$ ipython --no-banner

In [1]: import numpy as np

In [2]: np.set_printoptions(precision=2, suppress=True, linewidth=100, floatmode="fixed")

In [3]: m1 = np.array([[1, -2, 4, -8], [1, -1, 1, -1], [1, 0, 0, 0], [1, 1, 1, 1]])

In [4]: vec = np.array([3, -5, -2, -3])

In [5]: m1 @ vec
Out[5]: array([29,  9,  3, -7])

In [6]: print((m1 * vec).sum(axis=1))
[29  9  3 -7]

In [7]: np.linalg.norm(m1 @ vec) <= np.linalg.norm(m1, 2) * np.linalg.norm(vec) + 1e-9
Out[7]: np.True_

In [8]: m1 @ np.ones(4)
Out[8]: array([-5.00,  0.00,  1.00,  4.00])

In [9]: m1 * vec
Out[9]: 
array([[ 3, 10, -8, 24],
       [ 3,  5, -2,  3],
       [ 3,  0,  0,  0],
       [ 3, -5, -2, -3]])

In [10]: m1 @ np.eye(4)[0]
Out[10]: array([1.00, 1.00, 1.00, 1.00])

In [11]: F = np.loadtxt("m.csv", delimiter=",")

In [12]: F
Out[12]: 
array([[ 4.05,  3.00, -2.00, -6.00,  2.00, -2.00,  9.00,  8.00,  5.00, -1.00],
       [-7.00, -0.95, -5.00, -6.00, -1.00, -7.00,  0.00,  9.00, -4.00, -1.00],
       [-1.00,  9.00, -7.95, -1.00,  1.00,  2.00,  0.00,  6.00, -4.00,  6.00],
       [ 6.00, -9.00,  2.00, -6.95, -4.00,  0.00, -1.00, -7.00, -7.00,  3.00],
       [-1.00, -6.00, -4.00,  6.00,  8.05,  8.00,  2.00, -4.00, -2.00, -3.00],
       [ 9.00,  3.00,  6.00,  0.00, -6.00,  9.05, -5.00, -5.00,  9.00,  6.00],
       [ 5.00, -8.00, -9.00, -5.00,  7.00, -2.00,  7.05, -3.00,  2.00, -3.00],
       [-7.00, -4.00, -6.00, -1.00,  5.00,  0.00, -6.00,  5.05,  5.00, -2.00],
       [ 6.00, -6.00,  2.00, -4.00,  5.00,  5.00, -7.00,  3.00,  3.05, -4.00],
       [ 4.00,  3.00, -2.00, -6.00,  2.00, -2.00,  9.00,  8.00,  5.00, -0.95]])

In [13]: round(float(np.linalg.norm(F, 2) / np.linalg.norm(F)), 2)
Out[13]: 0.55
